$ python3 -q
>>> import numpy as np
>>> np.set_printoptions(suppress=True, linewidth=140)
>>> mat = np.diag(np.array([8, 0, 6, 9, 7]))
>>> mat
array([[8, 0, 0, 0, 0],
       [0, 0, 0, 0, 0],
       [0, 0, 6, 0, 0],
       [0, 0, 0, 9, 0],
       [0, 0, 0, 0, 7]])
>>> np.prod(np.diag(mat)), round(np.linalg.det(mat), 2)
(np.int64(0), np.float64(0.0))
>>> mat @ mat
array([[64,  0,  0,  0,  0],
       [ 0,  0,  0,  0,  0],
       [ 0,  0, 36,  0,  0],
       [ 0,  0,  0, 81,  0],
       [ 0,  0,  0,  0, 49]])
>>> [int(np.linalg.matrix_rank(np.linalg.matrix_power(mat, p))) for p in range(1, 6)]
[4, 4, 4, 4, 4]
>>> A = np.load("m.npy")
>>> A
array([[-1.,  1.,  0.,  0.,  0.,  0.,  0.],
       [ 0., -1.,  1.,  0.,  0.,  0.,  0.],
       [ 0.,  0., -1.,  1.,  0.,  0.,  0.],
       [ 0.,  0.,  0., -1.,  1.,  0.,  0.],
       [ 0.,  0.,  0.,  0., -1.,  1.,  0.],
       [ 0.,  0.,  0.,  0.,  0., -1.,  1.],
       [ 0.,  0.,  0.,  0.,  0.,  0., -1.]])
>>> left, sig, Vh = np.linalg.svd(A, full_matrices=False)
>>> np.round(left.T @ A @ Vh.T, 2) + 0
array([[1.96, 0.  , 0.  , 0.  , 0.  , 0.  , 0.  ],
       [0.  , 1.83, 0.  , 0.  , 0.  , 0.  , 0.  ],
       [0.  , 0.  , 1.62, 0.  , 0.  , 0.  , 0.  ],
       [0.  , 0.  , 0.  , 1.34, 0.  , 0.  , 0.  ],
       [0.  , 0.  , 0.  , 0.  , 1.  , 0.  , 0.  ],
       [0.  , 0.  , 0.  , 0.  , 0.  , 0.62, 0.  ],
       [0.  , 0.  , 0.  , 0.  , 0.  , 0.  , 0.21]])
>>> np.allclose(left * sig @ Vh, A)
True
>>> np.round(np.cumsum(sig ** 2) / np.sum(sig ** 2), 2)
array([0.29, 0.55, 0.75, 0.89, 0.97, 1.  , 1.  ])
>>> W = np.array([[-3, -4, -2, -2],
...     [2, 3, 3, 4],
...     [-2, 3, 1, -5],
...     [0, -2, -3, 4],
...     [0, 4, -3, 5],
...     [-5, -3, 2, 3],
...     [-2, -3, 0, -4]])
>>> beta = np.array([2, 3, 1, 2])
>>> hid = np.maximum(A @ W + beta, 0)
>>> np.round((hid > 0).mean(axis=0), 2)
array([0.71, 0.71, 0.57, 0.57])
>>> hid
array([[ 7., 10.,  6.,  8.],
       [ 0.,  3.,  0.,  0.],
       [ 4.,  0.,  0., 11.],
       [ 2.,  9.,  1.,  3.],
       [ 0.,  0.,  6.,  0.],
       [ 5.,  3.,  0.,  0.],
       [ 4.,  6.,  1.,  6.]])
>>> C = np.array([[-6, 7, 5], [1, 5, 7], [-4, 5, -2], [8, 1, 5]])
>>> (hid @ C).round(6).argmax(axis=1)
array([1, 2, 2, 2, 1, 1, 2])
>>> W @ C
array([[  6, -53, -49],
       [ 11,  48,  45],
       [-29,   1, -16],
       [ 42, -21,  12],
       [ 56,  10,  59],
       [ 43, -37, -35],
       [-23, -33, -51]])
>>> q, evecs = np.linalg.qr(A[:, :4])[0], np.linalg.qr(A[:, 4:])[0]
>>> sig = np.linalg.svd(q.T @ evecs, compute_uv=False)
>>> round(np.linalg.norm(q @ q.T - evecs @ evecs.T, 2), 2)
np.float64(1.0)
>>> np.round(np.degrees(np.arccos(sig.clip(0, 1))), 2)
array([30., 90., 90.])
>>> X = np.array([[4.0, 0.0, 0.0, 3.0, 0.0],
...     [0.0, 4.0, 3.0, 0.0, 0.0],
...     [0.0, 3.0, 4.0, 0.0, 0.0],
...     [3.0, 0.0, 0.0, 4.0, 0.0],
...     [0.0, 0.0, 0.0, 0.0, 4.0]])
>>> proj = np.triu(np.array([[0, -1, -1, 5, -3],
...     [4, 1, -1, -3, -1],
...     [-4, 1, -4, 1, -2],
...     [-1, 4, 1, 2, 0],
...     [-4, -1, -3, -4, -2]]), 1) + np.eye(5)
>>> B = proj @ X @ np.linalg.inv(proj)
>>> B
array([[ 19.,  12.,  24., -60., 105.],
       [ -9.,  -8., -18.,  27., -75.],
       [  3.,   6.,  13.,  -6.,  33.],
       [  3.,   3.,   6.,  -8.,  24.],
       [  0.,   0.,   0.,   0.,   4.]])
>>> np.round(np.linalg.det(B), 2)
np.float64(196.0)
>>> proj @ X - X @ proj
array([[ 15.,  -3.,  -3.,   0.,   0.],
       [ -9.,  -3.,   0.,  -3.,   6.],
       [  3.,   0.,   3.,   9.,   3.],
       [  0.,   3.,   3., -15.,   9.],
       [  0.,   0.,   0.,   0.,   0.]])
>>> np.linalg.matrix_rank(B)
np.int64(5)
>>> W0 = np.loadtxt("layer4.csv", delimiter=",")
>>> W0
array([[ 1.,  0.,  0.,  0.,  0.,  0.,  0.],
       [-1.,  1.,  0.,  0.,  0.,  0.,  0.],
       [ 3.,  2.,  5.,  0.,  0.,  0.,  0.],
       [-5.,  3.,  4.,  2.,  0.,  0.,  0.],
       [-2., -4., -3.,  3., -4.,  0.,  0.],
       [ 4., -4., -2.,  5.,  0.,  1.,  0.],
       [-4., -5., -1.,  5., -5., -1.,  4.]])
>>> (W0 + W0.T) / 2
array([[ 1. , -0.5,  1.5, -2.5, -1. ,  2. , -2. ],
       [-0.5,  1. ,  1. ,  1.5, -2. , -2. , -2.5],
       [ 1.5,  1. ,  5. ,  2. , -1.5, -1. , -0.5],
       [-2.5,  1.5,  2. ,  2. ,  1.5,  2.5,  2.5],
       [-1. , -2. , -1.5,  1.5, -4. ,  0. , -2.5],
       [ 2. , -2. , -1. ,  2.5,  0. ,  1. , -0.5],
       [-2. , -2.5, -0.5,  2.5, -2.5, -0.5,  4. ]])
>>> round(float(np.abs(np.linalg.eigvals(W0)).max()), 2)
5.0
>>> np.round(np.linalg.matrix_power(W0, 3), 2)
array([[  1.,   0.,   0.,   0.,   0.,   0.,   0.],
       [ -3.,   1.,   0.,   0.,   0.,   0.,   0.],
       [ 79.,  62., 125.,   0.,   0.,   0.,   0.],
       [ 41.,  85., 156.,   8.,   0.,   0.,   0.],
       [ -4., -49., -27.,  36., -64.,   0.,   0.],
       [-69.,  60.,  98.,  35.,   0.,   1.,   0.],
       [-99.,  38., 174.,  75., -80., -21.,  64.]])
>>> B = np.array([[-7, -5], [-9, 8], [2, 3], [-6, 6], [-8, 7], [-4, -1], [-6, -3]])
>>> np.linalg.matrix_rank(W0 @ B)
np.int64(2)
>>> W0 @ B
array([[ -7.,  -5.],
       [ -2.,  13.],
       [-29.,  16.],
       [  4.,  73.],
       [ 58., -41.],
       [-30., -29.],
       [ 61., -39.]])
>>> np.einsum("ij,ij->i", W0, W0)
array([  1.,   2.,  38.,  54.,  54.,  62., 109.])
>>> np.einsum("ij->j", W0)
array([-4., -7.,  3., 15., -9.,  0.,  4.])
>>> np.vstack([W0, B.T]).shape
(9, 7)
>>> np.linalg.matrix_rank(np.vstack([W0, B.T]))
np.int64(7)
>>> np.einsum("ik,kj->ji", W0, B)
array([[ -7.,  -2., -29.,   4.,  58., -30.,  61.],
       [ -5.,  13.,  16.,  73., -41., -29., -39.]])
>>> np.round(np.abs(np.linalg.svd(W0)[2][-1]), 2)
array([0.05, 0.03, 0.04, 0.16, 0.1 , 0.95, 0.24])
>>> np.argsort(-np.linalg.norm(W0, axis=0).round(6), kind="stable")[:3]
array([0, 1, 3])
>>> np.round(np.linalg.norm(W0, 2) / np.linalg.norm(W0), 2)
np.float64(0.75)
>>> q, Rm = np.linalg.qr(W0)
>>> np.round(q.T @ q, 2) + 0
array([[1., 0., 0., 0., 0., 0., 0.],
       [0., 1., 0., 0., 0., 0., 0.],
       [0., 0., 1., 0., 0., 0., 0.],
       [0., 0., 0., 1., 0., 0., 0.],
       [0., 0., 0., 0., 1., 0., 0.],
       [0., 0., 0., 0., 0., 1., 0.],
       [0., 0., 0., 0., 0., 0., 1.]])
>>> round(float(abs(Rm[0, 0])), 2), round(float(np.linalg.norm(W0[:, 0])), 2)
(8.49, 8.49)
>>> np.allclose(Rm.T @ Rm, W0.T @ W0)
True
